>>> import numpy as np
>>> import numpy.linalg as la
>>> np.set_printoptions(suppress=True, linewidth=120)
>>> def rd(a):
...     return np.round(a, 2) + 0
... 
>>> M = np.load("layer6.npy")
>>> print(M)
[[ -7.73   2.86  -0.55]
 [ -6.58   1.71  -0.35]
 [ -6.41   1.54  -0.32]
 [ -6.26   1.4   -0.3 ]
 [ -3.3   -0.87   0.  ]
 [ -1.91  -1.16  -0.05]
 [ -1.53  -1.04  -0.09]
 [ -1.34  -0.94  -0.12]
 [ -1.02  -0.7   -0.14]
 [ -0.49  -0.26  -0.12]
 [ -0.1   -0.04  -0.03]
 [  0.65   0.06   0.27]
 [  0.88   0.02   0.38]
 [  1.27  -0.1    0.58]
 [  1.9   -0.41   0.93]
 [  3.84  -1.86   2.07]
 [  4.85  -2.79   2.68]
 [  5.99  -3.93   3.38]
 [  6.81  -4.8    3.88]
 [  6.9   -4.89   3.94]
 [  9.03  -7.26   5.25]
 [  9.18  -7.43   5.34]
 [ 16.35 -16.13   9.74]
 [ 16.83 -16.73  10.03]
 [ 21.65 -22.93  12.96]
 [ 26.24 -28.97  15.74]]
>>> D = la.norm(M[:, None] - M[None], axis=-1)
>>> print(D[17].round(6).argsort(kind="stable")[:4])
[17 18 19 16]
>>> print(D.mean(axis=1).argmax())
25
>>> print(rd(D[:5, :5]))
[[0.   1.64 1.88 2.09 5.82]
 [1.64 0.   0.24 0.45 4.19]
 [1.88 0.24 0.   0.21 3.95]
 [2.09 0.45 0.21 0.   3.74]
 [5.82 4.19 3.95 3.74 0.  ]]
>>> print(np.unravel_index(D.round(6).argmax(), D.shape))
(np.int64(0), np.int64(25))
>>> print((D + 1e9 * np.eye(26)).round(6).argmin(axis=1))
[ 1  2  3  2  5  6  7  6  7 10  9 12 11 12 13 16 15 18 19 18 21 20 23 22 25 24]
>>> Uu, sv, VT = la.svd(M, full_matrices=False)
>>> print(np.abs(Uu[:, 0]).round(6).argmax())
25
>>> print(rd(sv / sv[0]))
[1.   0.14 0.05]
>>> print(Uu.shape, sv.shape, VT.shape)
(26, 3) (3,) (3, 3)
>>> print((sv > 1e-8).sum())
3
>>> print(rd(Uu.T @ Uu))
[[1. 0. 0.]
 [0. 1. 0.]
 [0. 0. 1.]]
>>> print(rd(Uu.T @ M @ VT.T))
[[70.54  0.    0.  ]
 [ 0.    9.75  0.  ]
 [ 0.    0.    3.25]]
>>> print(rd(np.sqrt((sv ** 2).sum())), rd(la.norm(M)))
71.28 71.28
>>> print(np.allclose(Uu * sv @ VT, M))
True
>>> print(rd(VT @ VT.T))
[[1. 0. 0.]
 [0. 1. 0.]
 [0. 0. 1.]]
>>> print(rd(sv))
[70.54  9.75  3.25]
>>> X = np.load("arr.npy")
>>> print(X)
[[ 0.  0. -2.  3.]
 [ 0.  0. -3. -3.]
 [-2. -3.  0.  0.]
 [ 3. -3.  0.  0.]]
>>> w, vecs = la.eig(X)
>>> print(rd(X @ vecs[:, 0] - w[0] * vecs[:, 0]))
[0. 0. 0. 0.]
>>> print(rd(np.sort(la.eigvals(la.inv(X)))))
[-0.29 -0.23  0.23  0.29]
>>> print(rd(w))
[ 4.41  3.41 -3.41 -4.41]
>>> w, vecs = la.eigh(X)
>>> print(rd(vecs.T @ X @ vecs))
[[-4.41  0.    0.    0.  ]
 [ 0.   -3.41  0.    0.  ]
 [ 0.    0.    3.41  0.  ]
 [ 0.    0.    0.    4.41]]
>>> print(rd(np.abs(vecs[:, -1])))
[0.3  0.64 0.3  0.64]
>>> print(rd(w))
[-4.41 -3.41  3.41  4.41]
>>> print(np.abs(vecs[:, -1]).round(6).argmax())
1
>>> print(w.sum(), np.trace(X))
0.0 0.0
>>> print(rd(la.eigvalsh(X @ X)))
[11.59 11.59 19.41 19.41]
>>> rng = np.random.default_rng(7771)
>>> idx = rng.permutation(4)
>>> print(idx)
[0 1 2 3]
>>> out = X[idx][:, idx]
>>> print(out)
[[ 0.  0. -2.  3.]
 [ 0.  0. -3. -3.]
 [-2. -3.  0.  0.]
 [ 3. -3.  0.  0.]]
>>> print(np.diag(out))
[0. 0. 0. 0.]
>>> print(np.trace(out))
0.0
>>> w, vecs = la.eigh(X)
>>> x0 = np.array([-1, -3, 0, 2])
>>> print(rd(vecs * np.maximum(w, 0) @ vecs.T))
[[ 1.79 -0.19 -1.    1.5 ]
 [-0.19  2.11 -1.5  -1.5 ]
 [-1.   -1.5   1.79  0.19]
 [ 1.5  -1.5   0.19  2.11]]
>>> print(rd(la.eigvalsh(X[1:, 1:])))
[-4.24  0.    4.24]
>>> print(np.abs(X).sum(axis=1).max(), rd(np.abs(w).max()))
6.0 4.41
>>> out = X / np.sqrt((X ** 2).mean(axis=1, keepdims=True))
>>> print(la.matrix_rank(X - X.mean(axis=1, keepdims=True)))
3
>>> print(rd(out[2]))
[-1.11 -1.66  0.    0.  ]
>>> print(rd(la.norm(out, axis=1)))
[2. 2. 2. 2.]
>>> print(X - X.mean(axis=1, keepdims=True))
[[-0.25 -0.25 -2.25  2.75]
 [ 1.5   1.5  -1.5  -1.5 ]
 [-0.75 -1.75  1.25  1.25]
 [ 3.   -3.    0.    0.  ]]
>>> print(la.matrix_rank(out) == la.matrix_rank(X))
True
>>> E = np.load("m.npy")
>>> print(E)
[[0 1 5 5]
 [0 0 2 4]
 [0 0 0 2]
 [0 0 0 0]]
>>> # looks like rank 3
>>> out = E + rng.integers(-2, 3, (4, 3)) @ rng.integers(-2, 3, (3, 4))
>>> print(out)
[[-4  1  4 -3]
 [-1  1  2  2]
 [-1  1  0  4]
 [ 8  4  3  8]]
>>> print(np.abs(out - E).sum(axis=1))
[13  4  4 23]
>>> print(rd(la.svd(out - E, compute_uv=False)))
[15.07  3.8   2.09  0.  ]
>>> Uu, sv = la.svd(E)
Traceback (most recent call last):
  File "<python-input-61>", line 1, in <module>
    Uu, sv = la.svd(E)
    ^^^^^^
ValueError: too many values to unpack (expected 2)
>>> Uu, sv, VT = la.svd(E, full_matrices=False)
>>> print(rd(np.abs(VT[0])))
[0.   0.1  0.62 0.78]
>>> print(np.allclose(Uu * sv @ VT, E))
True
>>> print(rd(VT @ VT.T))
[[1. 0. 0. 0.]
 [0. 1. 0. 0.]
 [0. 0. 1. 0.]
 [0. 0. 0. 1.]]
>>> print((sv > 1e-8).sum())
3
>>> print(rd(np.sqrt((sv ** 2).sum())), rd(la.norm(E)))
8.66 8.66
>>> Uu, sv, VT = la.svd(E)
>>> vecs = VT[:(sv > 1e-8).sum()]
>>> x0 = E[2] + -3 * E[3] + rng.integers(2) * np.eye(4)[3]
>>> print(x0)
[0. 0. 0. 3.]
>>> print(rd(np.diag(vecs.T @ vecs)))
[0. 1. 1. 1.]
>>> print(rd(la.norm(x0 - vecs.T @ vecs @ x0)))
0.0
>>> print(np.allclose(vecs.T @ vecs @ x0, x0))
True
>>> print(la.matrix_rank(np.vstack([E, x0])))
3
>>> x0 = np.array([5, 4, 5, 0])
>>> print((E * x0).sum(axis=1))
[29 10  0  0]
>>> print(E @ np.eye(4)[0])
[0. 0. 0. 0.]
>>> print(la.norm(E @ x0) <= la.norm(E, 2) * la.norm(x0) + 1e-9)
True
>>> print(np.einsum("ij,j->i", E, x0))
[29 10  0  0]
>>> out = np.array([[4, -4], [1, 4], [4, -3], [4, 1]])
>>> print(la.matrix_rank(np.vstack([E, out.T])))
4
>>> A = np.load("out7.npy")
>>> print(A)
[[ 63 -35  27 -15]
 [-28  42 -12  18]
 [-72  40   9  -5]
 [ 32 -48  -4   6]]
>>> Q, vecs = la.qr(A[:, :1])[0], la.qr(A[:, 1:])[0]
>>> sv = la.svd(Q.T @ vecs, compute_uv=False)
>>> print(rd(np.degrees(np.arccos(sv.clip(0, 1)))))
[24.06]
>>> print((sv > 0.9).sum())
1
>>> print(rd(la.norm(Q @ Q.T - vecs @ vecs.T, 2)))
1.0
>>> idx = rng.permutation(4)
>>> print(idx)
[2 3 0 1]
>>> out = A[idx][:, idx]
>>> print(rd(np.sort(np.abs(la.eigvals(out)))))
[15.5  15.5  68.02 68.02]
>>> print(np.trace(out))
120
>>> print(np.diag(out))
[ 9  6 63 42]
>>> x0 = np.array([0, 5, 0, 6])
>>> print((A * x0).sum(axis=1))
[-265  318  170 -204]
>>> print(np.sign((A @ x0).round(6)))
[-1  1  1 -1]
>>> print(A @ np.eye(4)[0])
[ 63. -28. -72.  32.]
>>> print(A @ np.ones(4))
[ 40.  20. -28. -14.]
>>> print((A @ x0).argmax())
1
>>> print(A @ (2 * x0))
[-530  636  340 -408]
>>> idx = rng.integers(0, 3, 3)
>>> K = np.triu((idx[:, None] == idx) & (rng.random((3, 3)) < 0.8), 1).astype(int)
>>> K += K.T
>>> print(K)
[[0 0 0]
 [0 0 1]
 [0 1 0]]
>>> # rows and columns are dependent
>>> proj = np.triu(np.array([[2, 3, 0], [2, 1, -2], [-2, 3, 3]]), 1) + np.eye(3)
>>> out = proj @ K @ la.inv(proj)
>>> print(proj @ K - K @ proj)
[[ 0.  0.  3.]
 [ 0. -2.  0.]
 [ 0.  0.  2.]]
>>> print(np.trace(out), np.trace(K))
0.0 0
>>> print(np.poly(out))
[ 1.  0. -1.  0.]
>>> print(K @ K)
[[0 0 0]
 [0 1 0]
 [0 0 1]]
>>> print(K.sum(axis=0))
[0 1 1]
>>> Lm = np.diag(K.sum(axis=1)) - K
>>> print((la.eigvalsh(Lm) < 1e-8).sum())
2
>>> print(round(la.det(Lm[1:, 1:])))
0
>>> print(la.matrix_rank(Lm))
1
>>> print(rd(la.eigvalsh(Lm)))
[0. 0. 2.]
>>> print(np.all(la.eigvalsh(K) > 0))
False
>>> print(rd(la.eigvalsh(K).min()))
-1.0
>>> Z = M[[2, 14]].astype(float)
>>> for _ in range(4):
...     idx = la.norm(M[:, None] - Z, axis=-1).argmin(axis=1)
...     Z = np.array([M[idx == j].mean(axis=0) for j in range(2)])
... 
>>> print(idx)
[0 0 0 0 0 0 0 0 0 0 0 0 0 0 0 0 0 0 0 0 1 1 1 1 1 1]
>>> print(rd(Z[1] - Z[0]))
[ 16.73 -15.76   9.04]
>>> print(np.abs(Z[1] - Z[0]).argmax())
0
